% python3 -q
>>> import numpy as np
>>> np.set_printoptions(precision=2, suppress=True, linewidth=120)
>>> def rd(a):
...     return np.round(a, 2) + 0
... 
>>> mat = np.array([[4.0, 1.0, 0.0, 0.0, 0.0, 0.0],
...     [0.0, 4.0, 1.0, 0.0, 0.0, 0.0],
...     [0.0, 0.0, 4.0, 1.0, 0.0, 0.0],
...     [0.0, 0.0, 0.0, 4.0, 1.0, 0.0],
...     [0.0, 0.0, 0.0, 0.0, 4.0, 1.0],
...     [0.0, 0.0, 0.0, 0.0, 0.0, 4.0]])
>>> np.abs(mat).max()
np.float64(4.0)
>>> np.diff(mat, axis=0)
array([[-4.,  3.,  1.,  0.,  0.,  0.],
       [ 0., -4.,  3.,  1.,  0.,  0.],
       [ 0.,  0., -4.,  3.,  1.,  0.],
       [ 0.,  0.,  0., -4.,  3.,  1.],
       [ 0.,  0.,  0.,  0., -4.,  3.]])
>>> rd(np.linalg.svd(mat, compute_uv=False))
array([4.92, 4.67, 4.3 , 3.87, 3.44, 3.12])
>>> mat - mat[0]
array([[ 0.,  0.,  0.,  0.,  0.,  0.],
       [-4.,  3.,  1.,  0.,  0.,  0.],
       [-4., -1.,  4.,  1.,  0.,  0.],
       [-4., -1.,  0.,  4.,  1.,  0.],
       [-4., -1.,  0.,  0.,  4.,  1.],
       [-4., -1.,  0.,  0.,  0.,  4.]])
>>> mat.shape
(6, 6)
>>> vec = np.array([0, 1, 2, 2, 1, 1])
>>> h1 = np.maximum(mat @ vec, 0)
>>> rd(np.tanh(mat @ vec))
array([0.76, 1.  , 1.  , 1.  , 1.  , 1.  ])
>>> np.maximum(mat @ (3 * vec), 0)
array([ 3., 18., 30., 27., 15., 12.])
>>> h1
array([ 1.,  6., 10.,  9.,  5.,  4.])
>>> mat.T @ h1
array([ 4., 25., 46., 46., 29., 21.])
>>> B = np.linalg.inv(mat)
>>> rd(B)
array([[ 0.25, -0.06,  0.02,  0.  ,  0.  ,  0.  ],
       [ 0.  ,  0.25, -0.06,  0.02,  0.  ,  0.  ],
       [ 0.  ,  0.  ,  0.25, -0.06,  0.02,  0.  ],
       [ 0.  ,  0.  ,  0.  ,  0.25, -0.06,  0.02],
       [ 0.  ,  0.  ,  0.  ,  0.  ,  0.25, -0.06],
       [ 0.  ,  0.  ,  0.  ,  0.  ,  0.  ,  0.25]])
>>> rd(np.linalg.cond(mat))
np.float64(1.58)
>>> (np.abs(B) > 1e-9).astype(int)
array([[1, 1, 1, 1, 1, 1],
       [0, 1, 1, 1, 1, 1],
       [0, 0, 1, 1, 1, 1],
       [0, 0, 0, 1, 1, 1],
       [0, 0, 0, 0, 1, 1],
       [0, 0, 0, 0, 0, 1]])
>>> mat @ B
array([[1., 0., 0., 0., 0., 0.],
       [0., 1., 0., 0., 0., 0.],
       [0., 0., 1., 0., 0., 0.],
       [0., 0., 0., 1., 0., 0.],
       [0., 0., 0., 0., 1., 0.],
       [0., 0., 0., 0., 0., 1.]])
>>> def softmax(z):
...     e = np.exp(z - z.max(axis=-1, keepdims=True))
...     return e / e.sum(axis=-1, keepdims=True)
... 
>>> rd(softmax(B).sum(axis=1))
array([1., 1., 1., 1., 1., 1.])
>>> rd(softmax(B[2] + 2))
array([0.16, 0.16, 0.21, 0.15, 0.16, 0.16])
>>> rd(softmax(10 * B[2]))
array([0.06, 0.06, 0.72, 0.03, 0.07, 0.06])
>>> scores = B @ B.T / np.sqrt(6)
>>> rd(softmax(scores + np.triu(np.full(scores.shape, -np.inf), 1)))
array([[1.  , 0.  , 0.  , 0.  , 0.  , 0.  ],
       [0.49, 0.51, 0.  , 0.  , 0.  , 0.  ],
       [0.33, 0.33, 0.34, 0.  , 0.  , 0.  ],
       [0.25, 0.25, 0.25, 0.26, 0.  , 0.  ],
       [0.2 , 0.2 , 0.2 , 0.2 , 0.2 , 0.  ],
       [0.17, 0.17, 0.17, 0.17, 0.17, 0.17]])
>>> softmax(scores).round(6).argmax(axis=1)
array([0, 1, 2, 3, 4, 5])
>>> rd(softmax(scores))
array([[0.17, 0.16, 0.17, 0.17, 0.17, 0.17],
       [0.17, 0.17, 0.17, 0.17, 0.17, 0.17],
       [0.17, 0.17, 0.17, 0.17, 0.17, 0.17],
       [0.17, 0.17, 0.17, 0.17, 0.17, 0.17],
       [0.17, 0.17, 0.17, 0.17, 0.17, 0.17],
       [0.17, 0.17, 0.17, 0.17, 0.17, 0.17]])
>>> rng = np.random.default_rng(101870)
>>> B = mat + rng.integers(-2, 3, (6, 4)) @ rng.integers(-2, 3, (4, 6))
>>> B
array([[ 5., -1.,  1.,  1., -3., -1.],
       [ 0.,  3.,  1.,  2.,  6., -6.],
       [-4.,  1.,  4.,  5.,  4., -8.],
       [ 1.,  1., -2., -1.,  1.,  8.],
       [ 0., -3.,  2.,  3., -3., -2.],
       [ 1.,  0.,  1.,  0., -4.,  6.]])
>>> B - mat
array([[ 1., -2.,  1.,  1., -3., -1.],
       [ 0., -1.,  0.,  2.,  6., -6.],
       [-4.,  1.,  0.,  4.,  4., -8.],
       [ 1.,  1., -2., -5.,  0.,  8.],
       [ 0., -3.,  2.,  3., -7., -3.],
       [ 1.,  0.,  1.,  0., -4.,  2.]])
>>> rd(np.linalg.svd(B - mat, compute_uv=False))
array([16.13, 11.35,  3.58,  1.46,  0.  ,  0.  ])
>>> np.abs(B - mat).sum(axis=1)
array([ 9., 15., 21., 17., 18.,  8.])
>>> E = np.load("test16.npy")
>>> E
array([[ 4.99,  4.01, 10.97, -4.  , -0.01],
       [ 4.99,  4.  , 11.01, -3.95, -0.01],
       [ 7.97,  0.99,  5.02, -0.99, -9.  ],
       [-5.05,  2.01,  3.01, -2.  , 10.03],
       [ 4.  , -0.98, -0.97,  1.01, -7.  ],
       [-3.03, -3.02, -8.  ,  3.  , -1.01]])
>>> Uu, sv, Vh = np.linalg.svd(E)
>>> np.argmax(sv[:-1] / (sv[1:] + 1e-6)) + 1
np.int64(2)
>>> B = Uu[:, :2] @ np.diag(sv[:2]) @ Vh[:2]
>>> np.linalg.matrix_rank(E, rtol=0.05)
np.int64(2)
>>> np.linalg.matrix_rank(B)
np.int64(2)
>>> f = np.array([0, -2])
>>> np.convolve(E[0], f)
array([  0.  ,  -9.98,  -8.02, -21.94,   8.  ,   0.02])
>>> rd(np.cross(E[0, :3], E[4, :3]))
array([  6.86,  48.72, -20.93])
>>> rd(np.correlate(E[0], E[4], "full"))
array([-34.93, -23.03, -77.58,  30.3 ,   1.42,   9.16,  47.81, -15.99,  -0.04])
>>> np.polyval(f, E[0])
array([-2., -2., -2., -2., -2.])
>>> rd(np.linalg.norm(E, 2) / np.linalg.norm(E))
np.float64(0.79)
>>> B = E + rng.integers(-2, 3, (6, 2)) @ rng.integers(-2, 3, (2, 5))
>>> rd(B)
array([[  0.99,   3.01,   6.97,   0.  ,  -2.01],
       [  2.99,   4.  ,   7.01,   0.05,  -2.01],
       [  6.97,   0.99,   3.02,   1.01, -10.  ],
       [ -9.05,   0.01,   3.01,  -2.  ,  10.03],
       [  6.  ,   1.02,  -4.97,   5.01,  -9.  ],
       [ -1.03,  -2.02,  -8.  ,   3.  ,  -1.01]])
>>> rd(np.linalg.svd(B - E, compute_uv=False))
array([11.22,  6.78,  0.  ,  0.  ,  0.  ])
>>> np.linalg.matrix_rank(B - E, tol=1e-8)
np.int64(2)
>>> rd(B - E)
array([[-4., -1., -4.,  4., -2.],
       [-2.,  0., -4.,  4., -2.],
       [-1.,  0., -2.,  2., -1.],
       [-4., -2.,  0.,  0.,  0.],
       [ 2.,  2., -4.,  4., -2.],
       [ 2.,  1.,  0.,  0.,  0.]])
>>> rd(np.abs(B - E).sum(axis=1))
array([15., 12.,  6.,  6., 14.,  3.])
>>> vec = np.array([-1, -1, -2, -4, 5])
>>> rhs = B @ vec
>>> rd(np.linalg.solve(B.T @ B, B.T @ rhs))
array([-1., -1., -2., -4.,  5.])
>>> rd(rhs)
array([-27.99, -31.26, -68.04,  61.17, -62.12,   2.  ])
>>> rd(np.linalg.lstsq(B, rhs)[0])
array([-1., -1., -2., -4.,  5.])
>>> rhs = rhs + 0.05 * rng.normal(size=6)
>>> rd(rhs)
array([-28.  , -31.32, -67.99,  61.15, -62.07,   2.01])
>>> b, *_ = np.linalg.lstsq(B, rhs)
>>> rd(b)
array([-1.21, -0.61, -2.2 , -4.4 ,  4.79])
>>> rd(B.T @ (rhs - B @ b))
array([0., 0., 0., 0., 0.])
>>> f = np.array([-3, 2, -2, -3, 1, -1])
>>> v = np.array([0, -3, -1, -2, 3, -1, -3, -3, -2, -2, 2, -2])
>>> K = np.outer(f, v)
>>> K
array([[ 0,  9,  3,  6, -9,  3,  9,  9,  6,  6, -6,  6],
       [ 0, -6, -2, -4,  6, -2, -6, -6, -4, -4,  4, -4],
       [ 0,  6,  2,  4, -6,  2,  6,  6,  4,  4, -4,  4],
       [ 0,  9,  3,  6, -9,  3,  9,  9,  6,  6, -6,  6],
       [ 0, -3, -1, -2,  3, -1, -3, -3, -2, -2,  2, -2],
       [ 0,  3,  1,  2, -3,  1,  3,  3,  2,  2, -2,  2]])
>>> Uu, sv, Vh = np.linalg.svd(K)
>>> evecs = Vh[:(sv > 1e-8).sum()]
>>> vec = K[5] + 3 * K[0] + rng.integers(2) * np.eye(12)[3]
>>> vec
array([  0.,  30.,  10.,  20., -30.,  10.,  30.,  30.,  20.,  20., -20.,  20.])
>>> np.allclose(evecs.T @ evecs @ vec, vec)
True
>>> rd(np.diag(evecs.T @ evecs))
array([0.  , 0.16, 0.02, 0.07, 0.16, 0.02, 0.16, 0.16, 0.07, 0.07, 0.07, 0.07])
>>> Uu, sv, Vh = np.linalg.svd(K, full_matrices=False)
>>> np.allclose(Uu * sv @ Vh, K)
True
>>> rd(sv)
array([40.3,  0. ,  0. ,  0. ,  0. ,  0. ])
>>> rd(Vh @ Vh.T)
array([[1., 0., 0., 0., 0., 0.],
       [0., 1., 0., 0., 0., 0.],
       [0., 0., 1., 0., 0., 0.],
       [0., 0., 0., 1., 0., 0.],
       [0., 0., 0., 0., 1., 0.],
       [0., 0., 0., 0., 0., 1.]])
>>> rd(Uu.T @ K @ Vh.T)
array([[40.3,  0. ,  0. ,  0. ,  0. ,  0. ],
       [ 0. ,  0. ,  0. ,  0. ,  0. ,  0. ],
       [ 0. ,  0. ,  0. ,  0. ,  0. ,  0. ],
       [ 0. ,  0. ,  0. ,  0. ,  0. ,  0. ],
       [ 0. ,  0. ,  0. ,  0. ,  0. ,  0. ],
       [ 0. ,  0. ,  0. ,  0. ,  0. ,  0. ]])
>>> np.abs(Uu[:, 0]).round(6).argmax()
np.int64(0)
>>> rd(np.sqrt((sv ** 2).sum())), rd(np.linalg.norm(K))
(np.float64(40.3), np.float64(40.3))
>>> rd(Uu.T @ Uu)
array([[1., 0., 0., 0., 0., 0.],
       [0., 1., 0., 0., 0., 0.],
       [0., 0., 1., 0., 0., 0.],
       [0., 0., 0., 1., 0., 0.],
       [0., 0., 0., 0., 1., 0.],
       [0., 0., 0., 0., 0., 1.]])
>>> vec = np.array([2, -4, 4, 3, 2, -5, -4, -1, 0, -1, 4, -5])
>>> h1 = np.maximum(K @ vec, 0)
>>> K.T @ h1
array([   0, -720, -240, -480,  720, -240, -720, -720, -480, -480,  480, -480])
>>> th = np.radians(72)
>>> R = np.eye(12)
>>> R[3, 3] = R[8, 8] = np.cos(th)
>>> R[3, 8], R[8, 3] = -np.sin(th), np.sin(th)
>>> rd(R)
array([[ 1.  ,  0.  ,  0.  ,  0.  ,  0.  ,  0.  ,  0.  ,  0.  ,  0.  ,  0.  ,  0.  ,  0.  ],
       [ 0.  ,  1.  ,  0.  ,  0.  ,  0.  ,  0.  ,  0.  ,  0.  ,  0.  ,  0.  ,  0.  ,  0.  ],
       [ 0.  ,  0.  ,  1.  ,  0.  ,  0.  ,  0.  ,  0.  ,  0.  ,  0.  ,  0.  ,  0.  ,  0.  ],
       [ 0.  ,  0.  ,  0.  ,  0.31,  0.  ,  0.  ,  0.  ,  0.  , -0.95,  0.  ,  0.  ,  0.  ],
       [ 0.  ,  0.  ,  0.  ,  0.  ,  1.  ,  0.  ,  0.  ,  0.  ,  0.  ,  0.  ,  0.  ,  0.  ],
       [ 0.  ,  0.  ,  0.  ,  0.  ,  0.  ,  1.  ,  0.  ,  0.  ,  0.  ,  0.  ,  0.  ,  0.  ],
       [ 0.  ,  0.  ,  0.  ,  0.  ,  0.  ,  0.  ,  1.  ,  0.  ,  0.  ,  0.  ,  0.  ,  0.  ],
       [ 0.  ,  0.  ,  0.  ,  0.  ,  0.  ,  0.  ,  0.  ,  1.  ,  0.  ,  0.  ,  0.  ,  0.  ],
       [ 0.  ,  0.  ,  0.  ,  0.95,  0.  ,  0.  ,  0.  ,  0.  ,  0.31,  0.  ,  0.  ,  0.  ],
       [ 0.  ,  0.  ,  0.  ,  0.  ,  0.  ,  0.  ,  0.  ,  0.  ,  0.  ,  1.  ,  0.  ,  0.  ],
       [ 0.  ,  0.  ,  0.  ,  0.  ,  0.  ,  0.  ,  0.  ,  0.  ,  0.  ,  0.  ,  1.  ,  0.  ],
       [ 0.  ,  0.  ,  0.  ,  0.  ,  0.  ,  0.  ,  0.  ,  0.  ,  0.  ,  0.  ,  0.  ,  1.  ]])
>>> B = K @ R.T
>>> np.allclose(np.linalg.norm(K, axis=1), np.linalg.norm(B, axis=1))
True
>>> rd(B)
array([[ 0.  ,  9.  ,  3.  , -3.85, -9.  ,  3.  ,  9.  ,  9.  ,  7.56,  6.  , -6.  ,  6.  ],
       [ 0.  , -6.  , -2.  ,  2.57,  6.  , -2.  , -6.  , -6.  , -5.04, -4.  ,  4.  , -4.  ],
       [ 0.  ,  6.  ,  2.  , -2.57, -6.  ,  2.  ,  6.  ,  6.  ,  5.04,  4.  , -4.  ,  4.  ],
       [ 0.  ,  9.  ,  3.  , -3.85, -9.  ,  3.  ,  9.  ,  9.  ,  7.56,  6.  , -6.  ,  6.  ],
       [ 0.  , -3.  , -1.  ,  1.28,  3.  , -1.  , -3.  , -3.  , -2.52, -2.  ,  2.  , -2.  ],
       [ 0.  ,  3.  ,  1.  , -1.28, -3.  ,  1.  ,  3.  ,  3.  ,  2.52,  2.  , -2.  ,  2.  ]])
>>> rd(np.linalg.det(R)), rd(np.trace(R))
(np.float64(1.0), np.float64(10.62))
